% ipython --no-banner

In [1]: import numpy as np

In [2]: from numpy import linalg as LA

In [3]: np.set_printoptions(suppress=True, linewidth=200)

In [4]: def rnd(a):
   ...:     return np.round(a, 4) + 0
   ...: 

In [5]: feats = np.load("data.npy")

In [6]: feats
Out[6]: 
array([[ 5.,  1.],
       [ 0., -6.]])

In [7]: q, evecs = LA.qr(feats[:, :1])[0], LA.qr(feats[:, 1:])[0]

In [8]: sigma = LA.svd(q.T @ evecs, compute_uv=False)

In [9]: rnd(sigma)
Out[9]: array([0.1644])

In [10]: rnd(np.degrees(np.arccos(sigma.clip(0, 1))))
Out[10]: array([80.5377])

In [11]: A = np.array([[-0.2, 0.8, 0.3],
    ...:     [-0.1, 0.1, 1.4],
    ...:     [1.0, 1.9, -0.1],
    ...:     [-0.1, 1.2, 2.1],
    ...:     [-1.2, -0.3, -0.3],
    ...:     [0.3, -1.7, -0.3],
    ...:     [2.6, 0.8, -0.1],
    ...:     [-0.2, 0.3, -0.1],
    ...:     [0.8, -0.5, 0.4],
    ...:     [-0.6, -0.2, -0.8],
    ...:     [-0.6, 0.4, 0.2],
    ...:     [0.5, -1.8, 1.2],
    ...:     [1.0, -1.3, 0.1],
    ...:     [0.2, 0.0, -0.7]])

In [12]: rng = np.random.default_rng(82506)

In [13]: A[:, 2] = -1 * A[:, 0] + 0.3 * rng.normal(size=14)

In [14]: rnd(A)
Out[14]: 
array([[-0.2   ,  0.8   , -0.4994],
       [-0.1   ,  0.1   ,  0.0761],
       [ 1.    ,  1.9   , -0.6985],
       [-0.1   ,  1.2   ,  0.6126],
       [-1.2   , -0.3   ,  1.3822],
       [ 0.3   , -1.7   , -0.6557],
       [ 2.6   ,  0.8   , -2.1085],
       [-0.2   ,  0.3   , -0.0252],
       [ 0.8   , -0.5   , -0.3097],
       [-0.6   , -0.2   ,  0.909 ],
       [-0.6   ,  0.4   ,  0.9882],
       [ 0.5   , -1.8   , -0.4564],
       [ 1.    , -1.3   , -0.2441],
       [ 0.2   ,  0.    , -0.2956]])

In [15]: x0 = np.array([-2, -2, 1])

In [16]: y = A @ x0

In [17]: rnd(LA.pinv(A) @ A)
Out[17]: 
array([[1., 0., 0.],
       [0., 1., 0.],
       [0., 0., 1.]])

In [18]: rnd(LA.solve(A.T @ A, A.T @ y))
Out[18]: array([-2., -2.,  1.])

In [19]: y = y + 0.1 * rng.normal(size=14)

In [20]: rnd(y)
Out[20]: array([-1.7084,  0.0544, -6.4458, -1.3642,  4.3892,  2.0974, -9.0372, -0.3855, -0.8838,  2.6325,  1.3524,  2.183 ,  0.3443, -0.4326])

In [21]: c, *_ = LA.lstsq(A, y)

In [22]: rnd(LA.norm(y - A @ c))
Out[22]: np.float64(0.4022)

In [23]: rnd(A.T @ (y - A @ c))
Out[23]: array([0., 0., 0.])
